$ ipython --no-banner

In [1]: import numpy as np

In [2]: np.set_printoptions(suppress=True, linewidth=100)

In [3]: E = np.loadtxt("arr.csv", delimiter=",")

In [4]: E
Out[4]: 
array([[ 1.919,  0.97 , -2.092, -0.015],
       [ 0.516, -1.588, -0.159,  2.487],
       [ 2.664, -1.182,  0.021, -0.709],
       [ 0.066,  1.436, -0.042,  2.633],
       [-0.743,  2.125, -0.984, -1.721],
       [ 0.08 ,  1.225, -2.565,  0.955],
       [-1.962,  0.923,  2.003,  0.533],
       [-0.314, -1.966,  1.53 ,  1.642],
       [-2.542,  0.717, -1.106,  0.894],
       [ 0.566,  2.765, -0.646,  0.787],
       [ 0.021,  0.318, -1.759,  2.409]])

In [5]: x0 = np.array([2, -1, 1, 2])

In [6]: target = E @ x0

In [7]: target.round(3)
Out[7]: array([ 0.746,  7.435,  5.113,  3.92 , -8.037, -1.72 , -1.778,  6.152, -5.119, -0.705,  2.783])

In [8]: np.round(np.linalg.solve(E.T @ E, E.T @ target), 3)
Out[8]: array([ 2., -1.,  1.,  2.])

In [9]: np.round(np.linalg.lstsq(E, target)[0], 3)
Out[9]: array([ 2., -1.,  1.,  2.])

In [10]: rng = np.random.default_rng(65415)

In [11]: target = target + 0.05 * rng.normal(size=11)

In [12]: target.round(3)
Out[12]: array([ 0.727,  7.466,  5.064,  3.893, -8.13 , -1.717, -1.697,  6.078, -5.043, -0.7  ,  2.834])

In [13]: coef, *_ = np.linalg.lstsq(E, target)

In [14]: [round(float(np.linalg.norm(np.linalg.solve(E.T @ E + lam * np.eye(4), E.T @ target))), 2) for lam in (0, 1, 10, 100)]
Out[14]: [3.16, 3.0, 2.17, 0.63]

In [15]: np.round(E.T @ (target - E @ coef), 3) + 0
Out[15]: array([0., 0., 0., 0.])

In [16]: coef.round()
Out[16]: array([ 2., -1.,  1.,  2.])

In [17]: Xs = E - E.mean(axis=0)

In [18]: vecs = np.linalg.svd(Xs)[2][:3]

In [19]: M2 = Xs - Xs @ vecs.T @ vecs

In [20]: round(float(np.linalg.norm(M2) / np.linalg.norm(Xs)), 3)
Out[20]: 0.3

In [21]: np.round(np.cov(Xs @ vecs.T, rowvar=False), 3) + 0
Out[21]: 
array([[3.254, 0.   , 0.   ],
       [0.   , 2.653, 0.   ],
       [0.   , 0.   , 1.741]])

In [22]: np.linalg.norm(M2, axis=1).round(6).argmax()
Out[22]: np.int64(9)

In [23]: np.round(np.diag(vecs.T @ vecs), 3)
Out[23]: array([0.78 , 0.646, 0.695, 0.879])

In [24]: np.round(M2.std(axis=0), 3)
Out[24]: array([0.388, 0.493, 0.458, 0.289])

In [25]: np.round((Xs @ vecs.T).std(axis=0), 3)
Out[25]: array([1.72 , 1.553, 1.258])

In [26]: M2 = np.c_[E[:, :2] @ np.array([[7, 8], [1, 9]]), np.array([1, 1, 2, 1, -1, -2, 1, -1, -1, -2, -1])]

In [27]: M2.round(3)
Out[27]: 
array([[ 14.403,  24.082,   1.   ],
       [  2.024, -10.164,   1.   ],
       [ 17.466,  10.674,   2.   ],
       [  1.898,  13.452,   1.   ],
       [ -3.076,  13.181,  -1.   ],
       [  1.785,  11.665,  -2.   ],
       [-12.811,  -7.389,   1.   ],
       [ -4.164, -20.206,  -1.   ],
       [-17.077, -13.883,  -1.   ],
       [  6.727,  29.413,  -2.   ],
       [  0.465,   3.03 ,  -1.   ]])

In [28]: np.linalg.matrix_rank(M2)
Out[28]: np.int64(3)

In [29]: np.round(np.linalg.norm(np.linalg.qr(E)[0].T @ M2, axis=0) ** 2 / ((M2 ** 2).sum(axis=0) + 1e-12), 3)
Out[29]: array([1.   , 1.   , 0.414])

In [30]: A = np.load("layer12.npy")

In [31]: A
Out[31]: 
array([[0, 2, 0],
       [0, 0, 2],
       [1, 0, 0]])

In [32]: M2 = np.array([[1, 3, 2], [2, 0, 2]])

In [33]: Z = np.kron(M2, A)

In [34]: np.round(np.linalg.norm(Z, 2), 3), round(float(np.linalg.norm(M2, 2) * np.linalg.norm(A, 2)), 3)
Out[34]: (np.float64(8.416), 8.416)

In [35]: A @ A
Out[35]: 
array([[0, 0, 4],
       [2, 0, 0],
       [0, 2, 0]])

In [36]: np.linalg.determinant(A)
---------------------------------------------------------------------------
AttributeError                            Traceback (most recent call last)
Cell In[36], line 1
----> 1 np.linalg.determinant(A)

AttributeError: module 'numpy.linalg' has no attribute 'determinant'

In [37]: A.inv()
---------------------------------------------------------------------------
AttributeError                            Traceback (most recent call last)
Cell In[37], line 1
----> 1 A.inv()

AttributeError: 'numpy.ndarray' object has no attribute 'inv'

In [38]: np.allclose(A @ A.T, A.T @ A)
Out[38]: False

In [39]: np.allclose(A, A.T)
Out[39]: False

In [40]: t3 = np.stack([A, 3 * A, A[::-1]])

In [41]: np.linalg.matrix_rank(t3)
Out[41]: array([3, 3, 3])

In [42]: np.round(np.linalg.norm(t3, axis=(1, 2)), 3)
Out[42]: array([3., 9., 3.])

In [43]: np.round(np.linalg.det(t3), 3)
Out[43]: array([  4., 108.,  -4.])

In [44]: Q = A.astype(float).copy()

In [45]: for j in range(3):
    ...:     Q[:, j] -= Q[:, :j] @ (Q[:, :j].T @ Q[:, j])
    ...:     Q[:, j] /= np.linalg.norm(Q[:, j])
    ...: 

In [46]: Q.T @ Q
Out[46]: 
array([[1., 0., 0.],
       [0., 1., 0.],
       [0., 0., 1.]])

In [47]: K = np.array([[0.05, 5.0, 0.0, 2.0],
    ...:     [4.0, 2.05, 2.0, 4.0],
    ...:     [2.0, 1.0, 3.05, 5.0],
    ...:     [0.0, 5.0, 0.0, 2.05]])

In [48]: K
Out[48]: 
array([[0.05, 5.  , 0.  , 2.  ],
       [4.  , 2.05, 2.  , 4.  ],
       [2.  , 1.  , 3.05, 5.  ],
       [0.  , 5.  , 0.  , 2.05]])

In [49]: Q = K.astype(float).copy()

In [50]: for j in range(4):
    ...:     Q[:, j] -= Q[:, :j] @ (Q[:, :j].T @ Q[:, j])
    ...:     Q[:, j] /= np.linalg.norm(Q[:, j])
    ...: 

In [51]: np.round(Q.T @ K, 3) + 0
Out[51]: 
array([[ 4.472,  2.337,  3.153,  5.836],
       [ 0.   ,  7.053, -0.031,  2.809],
       [ 0.   ,  0.   ,  1.834,  2.693],
       [ 0.   ,  0.   ,  0.   ,  0.037]])

In [52]: np.round(Q.T @ Q, 3) + 0
Out[52]: 
array([[1., 0., 0., 0.],
       [0., 1., 0., 0.],
       [0., 0., 1., 0.],
       [0., 0., 0., 1.]])
